>>> import numpy as np
>>> from numpy import linalg as LA
>>> np.set_printoptions(suppress=True, linewidth=140)
>>> tidy = lambda a: np.round(a, 2) + 0
>>> rng = np.random.default_rng(2121)
>>> mat = np.eye(5, dtype=int)[rng.permutation(5)]
>>> mat
array([[0, 1, 0, 0, 0],
       [0, 0, 0, 1, 0],
       [1, 0, 0, 0, 0],
       [0, 0, 1, 0, 0],
       [0, 0, 0, 0, 1]])
>>> mat @ np.ones(5)
array([1., 1., 1., 1., 1.])
>>> LA.matrix_power(mat, 100)
array([[1, 0, 0, 0, 0],
       [0, 1, 0, 0, 0],
       [0, 0, 1, 0, 0],
       [0, 0, 0, 1, 0],
       [0, 0, 0, 0, 1]])
>>> p = np.eye(5)[1]
>>> for _ in range(3):
...     p = p @ mat
...     print(p.round(2))
... 
[0. 0. 0. 1. 0.]
[0. 0. 1. 0. 0.]
[1. 0. 0. 0. 0.]
>>> w1 = np.array([[0, 2, 2, 1], [0, 1, 3, 2], [0, 2, 3, 0], [1, 2, 3, 1], [3, 1, 2, 2]])
>>> b = np.array([0, -2, -1, -3])
>>> act = np.maximum(mat @ w1 + b, 0)
>>> LA.matrix_rank(act)
np.int64(2)
>>> cent = np.array([[1, 5], [4, 2], [-3, 0], [-5, -4]])
>>> act @ cent
array([[-6,  0],
       [-5,  5],
       [-3,  0],
       [-6,  0],
       [ 0, 15]])
>>> W0 = np.loadtxt("run6.csv", delimiter=",")
>>> W0
array([[-3., -3.,  0.,  0.],
       [-3., -3., -3.,  0.],
       [ 0., -3.,  3., -3.],
       [ 0.,  0., -3.,  3.]])
>>> w, V = LA.eigh(W0)
>>> vec = np.array([2, 3, -3, 3])
>>> print(tidy(V * np.abs(w) @ V.T))
[[ 3.4   2.27  1.13  0.  ]
 [ 2.27  4.54  0.    1.13]
 [ 1.13  0.    4.54 -2.27]
 [ 0.    1.13 -2.27  3.4 ]]
>>> tidy(LA.eigvalsh(W0[1:, 1:]))
array([-4.44,  0.93,  6.51])
>>> np.abs(W0).sum(axis=1).max(), tidy(np.abs(w).max())
(np.float64(9.0), np.float64(6.57))
>>> vec @ W0 @ vec
np.float64(87.0)
>>> tidy(vec @ W0 @ vec / (vec @ vec)), tidy(w[0]), tidy(w[-1])
(np.float64(2.81), np.float64(-6.57), np.float64(6.57))
